>>> import numpy as np
>>> from numpy import linalg as LA
>>> np.set_printoptions(suppress=True, linewidth=100)
>>> rd = lambda a: np.round(a, 1) + 0
>>> X = np.load("w.npy")
>>> X
array([[  0,   9,  15,  -6, -15,   3,  -3,  -6, -12,   3],
       [  0,  -7,  -9,   0,  11,   1,   7,   2,   8,   3],
       [  0,  -5, -11,   8,   9,  -5,  -3,   6,   8,  -7],
       [  0,  -3,  -9,   9,   6,  -6,  -6,   6,   6,  -9],
       [  0,  -1,  -3,   3,   2,  -2,  -2,   2,   2,  -3]])
>>> U, sv, Vt = LA.svd(X)
>>> vecs = Vt[:(sv > 1e-8).sum()]
>>> rng = np.random.default_rng(55)
>>> x0 = X[1] + -1 * X[2] + rng.integers(2) * np.eye(10)[5]
>>> print(x0)
[ 0. -2.  2. -8.  2.  7. 10. -4.  0. 10.]
>>> rd(vecs.T @ vecs)
array([[ 0. ,  0. ,  0. ,  0. ,  0. ,  0. ,  0. ,  0. ,  0. ,  0. ],
       [ 0. ,  0.1,  0.2,  0. , -0.2,  0. , -0.1,  0. , -0.1, -0.1],
       [ 0. ,  0.2,  0.3, -0.1, -0.3,  0.1,  0. , -0.1, -0.2,  0.1],
       [ 0. ,  0. , -0.1,  0.2,  0. , -0.2, -0.2,  0.1,  0.1, -0.2],
       [ 0. , -0.2, -0.3,  0. ,  0.3,  0. ,  0.2,  0.1,  0.2,  0. ],
       [ 0. ,  0. ,  0.1, -0.2,  0. ,  0.1,  0.2, -0.1,  0. ,  0.2],
       [ 0. , -0.1,  0. , -0.2,  0.2,  0.2,  0.3, -0.1,  0.1,  0.3],
       [ 0. ,  0. , -0.1,  0.1,  0.1, -0.1, -0.1,  0.1,  0.1, -0.1],
       [ 0. , -0.1, -0.2,  0.1,  0.2,  0. ,  0.1,  0.1,  0.2,  0. ],
       [ 0. , -0.1,  0.1, -0.2,  0. ,  0.2,  0.3, -0.1,  0. ,  0.3]])
>>> LA.matrix_rank(np.vstack([X, x0]))
np.int64(3)
>>> A2 = X / LA.norm(X, axis=1, keepdims=True)
>>> gram = A2 @ A2.T
>>> print(rd(gram))
[[ 1.  -0.9 -0.9 -0.8 -0.8]
 [-0.9  1.   0.6  0.4  0.4]
 [-0.9  0.6  1.   1.   1. ]
 [-0.8  0.4  1.   1.   1. ]
 [-0.8  0.4  1.   1.   1. ]]
>>> rd(LA.norm(A2, axis=1))
array([1., 1., 1., 1., 1.])
>>> (np.abs(gram) > 0.9).astype(int)
array([[1, 0, 1, 0, 0],
       [0, 1, 0, 0, 0],
       [1, 0, 1, 1, 1],
       [0, 0, 1, 1, 1],
       [0, 0, 1, 1, 1]])
>>> (gram - 2 * np.eye(5)).round(6).argmax(axis=1)
array([3, 2, 3, 4, 3])
>>> ev, vecs = LA.eigh(gram)
>>> x0 = np.array([1, 1, 1, 2, 2])
>>> (np.sign(vecs[:, -1].round(6)) == np.sign(vecs[0, -1].round(6))).astype(int)
array([1, 0, 0, 0, 0])
>>> rd(x0 @ gram @ x0 / (x0 @ x0)), rd(ev[0]), rd(ev[-1])
(np.float64(1.9), np.float64(0.0), np.float64(4.1))
>>> rd(x0 @ gram @ x0)
np.float64(21.3)
>>> rd(LA.eigvalsh(gram[1:, 1:]))
array([0. , 0. , 0.8, 3.2])
>>> M = np.load("data.npy")
>>> M
array([[0, 0, 1, 0, 0, 0, 1],
       [0, 0, 0, 0, 1, 0, 0],
       [1, 0, 0, 0, 1, 1, 0],
       [0, 0, 0, 0, 1, 1, 1],
       [0, 1, 1, 1, 0, 1, 1],
       [0, 0, 1, 1, 1, 0, 0],
       [1, 0, 0, 1, 1, 0, 0]])
>>> A2 = np.array([[1, -1], [-2, -2], [0, 0], [2, 1], [2, 1], [2, 0], [2, 2]])
>>> np.einsum("ik,kj->ij", M, A2)
array([[2, 2],
       [2, 1],
       [5, 0],
       [6, 3],
       [4, 1],
       [4, 2],
       [5, 1]])
>>> Q, vecs = LA.qr(M[:, :6])[0], LA.qr(M[:, 6:])[0]
>>> sv = LA.svd(Q.T @ vecs, compute_uv=False)
>>> (sv > 0.9).sum()
np.int64(0)
>>> print(rd(sv))
[0.9]
>>> rd(np.degrees(np.arccos(sv.clip(0, 1))))
array([31.1])
>>> M @ M
array([[2, 0, 0, 1, 2, 1, 0],
       [0, 1, 1, 1, 0, 1, 1],
       [0, 1, 3, 2, 1, 1, 2],
       [1, 1, 2, 3, 2, 1, 1],
       [2, 0, 1, 2, 5, 2, 1],
       [1, 1, 1, 1, 2, 3, 2],
       [0, 1, 2, 1, 1, 2, 3]])
>>> np.argwhere(np.triu(M))
array([[0, 2],
       [0, 6],
       [1, 4],
       [2, 4],
       [2, 5],
       [3, 4],
       [3, 5],
       [3, 6],
       [4, 5],
       [4, 6]])
>>> print(np.trace(M @ M @ M) // 6)
3
>>> M.sum(axis=0)
array([2, 1, 3, 3, 5, 3, 3])
>>> Lm = np.diag(M.sum(axis=1)) - M
>>> Lm @ np.ones(7)
array([0., 0., 0., 0., 0., 0., 0.])
>>> (LA.eigvalsh(Lm) < 1e-8).sum()
np.int64(1)
>>> rd(LA.eigvalsh(Lm))
array([0. , 0.9, 1.8, 2.4, 4.1, 4.6, 6.2])
>>> LA.matrix_rank(Lm)
np.int64(6)
>>> lab = rng.permutation(7)
>>> lab
array([0, 3, 6, 1, 4, 2, 5])
>>> A2 = M[lab][:, lab]
>>> print(rd(LA.det(A2)), rd(LA.det(M[lab])))
-2.0 2.0
>>> np.allclose(A2, M)
False
>>> np.trace(A2)
np.int64(0)
>>> rd(np.sort(np.abs(LA.eigvals(A2))))
array([0.3, 0.6, 0.8, 1.2, 1.6, 2.1, 3.2])
>>> np.diag(A2)
array([0, 0, 0, 0, 0, 0, 0])
>>> J = np.loadtxt("test16.csv", delimiter=",")
>>> print(J)
[[-3. -1.  0.  3.  1. -2. -1. -1.  0.  0.  0.]
 [ 0. -2.  1.  0. -1.  4.  2. -2. -3.  0.  2.]
 [ 3.  0.  1.  0.  0. -2. -1.  1. -2.  0.  1.]
 [-3.  0. -3.  3.  1.  0.  0.  0.  1.  1. -1.]
 [-3.  0.  2. -2. -2.  0.  0. -2.  0.  2. -3.]
 [ 2.  0.  0.  2. -1. -6. -3.  3. -1. -3.  1.]
 [ 2.  2. -3.  1. -3.  2.  1.  3. -1.  1.  0.]
 [ 1. -1.  3. -1. -2. -4. -2. -2.  0.  3. -3.]
 [ 1.  3.  0. -2. -3. -4. -2.  0.  0.  2. -3.]]
>>> t3 = np.stack([J, 4 * J, J[::-1]])
>>> LA.matrix_rank(t3.reshape(3, -1))
np.int64(2)
>>> rd(LA.norm(t3, axis=(1, 2)))
array([19.7, 79. , 19.7])
>>> print(np.einsum("bij,cij->bc", t3, t3))
[[ 390. 1560.   -8.]
 [1560. 6240.  -32.]
 [  -8.  -32.  390.]]
>>> (t3 @ J.T).shape
(3, 9, 9)
>>> t3.shape
(3, 9, 11)
>>> LA.matrix_rank(t3)
array([9, 9, 9])
>>> E = np.loadtxt("m.csv", delimiter=",")
>>> E
array([[-1.,  3., -5.,  5.,  0.,  0.,  0.,  0.,  0.],
       [ 1., -3.,  1., -3.,  0.,  0.,  0.,  0.,  0.],
       [-3.,  1., -3., -2.,  0.,  0.,  0.,  0.,  0.],
       [-5., -1.,  3.,  4.,  0.,  0.,  0.,  0.,  0.],
       [ 0.,  0.,  0.,  0.,  2.,  1.,  0.,  2.,  0.],
       [ 0.,  0.,  0.,  0.,  3.,  3.,  3.,  0.,  1.],
       [ 0.,  0.,  0.,  0.,  3.,  2.,  2.,  0.,  2.],
       [ 0.,  0.,  0.,  0.,  3.,  1.,  3.,  0.,  2.],
       [ 0.,  0.,  0.,  0.,  0.,  0.,  1.,  1.,  3.]])
>>> A2 = E[0, 0] * E[1:] - np.outer(E[1:, 0], E[0])
>>> A2
array([[  0.,   0.,   4.,  -2.,  -0.,  -0.,  -0.,  -0.,  -0.],
       [  0.,   8., -12.,  17.,   0.,   0.,   0.,   0.,   0.],
       [  0.,  16., -28.,  21.,   0.,   0.,   0.,   0.,   0.],
       [  0.,  -0.,   0.,  -0.,  -2.,  -1.,  -0.,  -2.,  -0.],
       [  0.,  -0.,   0.,  -0.,  -3.,  -3.,  -3.,  -0.,  -1.],
       [  0.,  -0.,   0.,  -0.,  -3.,  -2.,  -2.,  -0.,  -2.],
       [  0.,  -0.,   0.,  -0.,  -3.,  -1.,  -3.,  -0.,  -2.],
       [  0.,  -0.,   0.,  -0.,  -0.,  -0.,  -1.,  -1.,  -3.]])
>>> E[:, 0] / E[0, 0]
array([ 1., -1.,  3.,  5., -0., -0., -0., -0., -0.])
>>> LA.matrix_rank(A2), LA.matrix_rank(E)
(np.int64(8), np.int64(9))
>>> Z = np.array([[1, 2, 0, 2, 0, 2, 0, 0, 2, 1, 2],
...     [0, 2, 1, 0, 0, 0, 1, 1, 1, 2, 2],
...     [1, 1, 2, 3, 2, 0, 0, 2, 1, 2, 1],
...     [0, 3, 2, 3, 3, 0, 2, 3, 1, 0, 1],
...     [3, 1, 2, 0, 1, 3, 3, 3, 3, 3, 1],
...     [2, 0, 1, 3, 2, 0, 1, 0, 1, 2, 0],
...     [2, 2, 0, 3, 3, 3, 1, 1, 2, 2, 0],
...     [1, 2, 2, 0, 1, 1, 3, 3, 3, 2, 2],
...     [3, 1, 1, 1, 0, 1, 2, 0, 3, 3, 0],
...     [1, 0, 1, 3, 0, 0, 2, 2, 2, 3, 1],
...     [0, 3, 0, 1, 0, 1, 1, 1, 3, 0, 2]])
>>> K = (rng.random((27, 11)) < 0.25) @ Z
>>> K
array([[ 6,  5,  3,  2,  1,  5,  6,  4,  9,  6,  3],
       [ 4,  3,  3,  1,  1,  2,  5,  3,  6,  5,  2],
       [ 0,  2,  1,  0,  0,  0,  1,  1,  1,  2,  2],
       [ 3,  3,  2,  6,  5,  3,  1,  3,  3,  4,  1],
       [ 4,  5,  3,  2,  1,  5,  4,  4,  6,  6,  5],
       [ 5,  3,  2,  6,  0,  3,  4,  2,  7,  7,  3],
       [ 4,  3,  4,  0,  2,  4,  6,  6,  6,  5,  3],
       [ 2,  0,  1,  3,  2,  0,  1,  0,  1,  2,  0],
       [ 0,  0,  0,  0,  0,  0,  0,  0,  0,  0,  0],
       [ 5,  3,  6,  9,  5,  1,  6,  7,  7,  9,  4],
       [10, 10,  6, 12,  7, 10, 11, 10, 16, 13,  8],
       [ 3,  8,  3,  9,  5,  3,  4,  4,  7,  3,  5],
       [ 3,  6,  1,  5,  3,  5,  2,  2,  5,  5,  4],
       [ 3,  4,  2,  3,  4,  4,  4,  4,  5,  4,  2],
       [ 1,  1,  2,  3,  2,  0,  0,  2,  1,  2,  1],
       [ 4,  4,  4,  7,  3,  1,  6,  5,  6,  6,  2],
       [ 7,  4,  6,  7,  5,  2,  6,  5,  8,  9,  3],
       [ 6,  8,  4,  8,  7,  8,  6,  7,  8,  6,  4],
       [ 5,  7,  3,  7,  2,  4,  3,  3,  9,  6,  5],
       [ 3,  2,  1,  6,  3,  3,  3,  3,  4,  5,  1],
       [ 8,  6,  5,  3,  2,  7,  8,  6, 11,  9,  5],
       [ 1,  1,  2,  3,  2,  0,  0,  2,  1,  2,  1],
       [ 5, 11,  4,  9,  4,  7,  8,  8, 13, 10,  9],
       [ 0,  3,  0,  1,  0,  1,  1,  1,  3,  0,  2],
       [ 3,  7,  5, 10,  7,  1,  4,  6,  6,  4,  4],
       [ 4,  5,  4,  4,  3,  4,  4,  6,  7,  5,  4],
       [ 5,  1,  3,  3,  3,  3,  4,  3,  4,  5,  1]])
>>> gram = np.cov(K, rowvar=False)
>>> rd(LA.eigvalsh(gram)[::-1])
array([61.5,  8.8,  5.3,  2.4,  2.1,  0.8,  0.6,  0.3,  0.1,  0.1,  0. ])
>>> np.argsort(-K.std(axis=0).round(6), kind="stable")
array([ 8,  3,  9,  1,  6,  5,  7,  0, 10,  4,  2])
>>> rd(np.polyfit(K[:, 3], K[:, 7], 1))
array([0.5, 1.7])
>>> rd(np.corrcoef(K.T))
array([[1. , 0.6, 0.8, 0.5, 0.5, 0.8, 0.9, 0.8, 0.9, 0.9, 0.6],
       [0.6, 1. , 0.5, 0.7, 0.6, 0.8, 0.7, 0.7, 0.9, 0.6, 0.9],
       [0.8, 0.5, 1. , 0.6, 0.6, 0.4, 0.8, 0.9, 0.7, 0.8, 0.6],
       [0.5, 0.7, 0.6, 1. , 0.8, 0.4, 0.5, 0.6, 0.6, 0.6, 0.6],
       [0.5, 0.6, 0.6, 0.8, 1. , 0.4, 0.5, 0.7, 0.5, 0.5, 0.4],
       [0.8, 0.8, 0.4, 0.4, 0.4, 1. , 0.7, 0.7, 0.8, 0.7, 0.7],
       [0.9, 0.7, 0.8, 0.5, 0.5, 0.7, 1. , 0.9, 0.9, 0.9, 0.7],
       [0.8, 0.7, 0.9, 0.6, 0.7, 0.7, 0.9, 1. , 0.8, 0.8, 0.8],
       [0.9, 0.9, 0.7, 0.6, 0.5, 0.8, 0.9, 0.8, 1. , 0.9, 0.9],
       [0.9, 0.6, 0.8, 0.6, 0.5, 0.7, 0.9, 0.8, 0.9, 1. , 0.7],
       [0.6, 0.9, 0.6, 0.6, 0.4, 0.7, 0.7, 0.8, 0.9, 0.7, 1. ]])
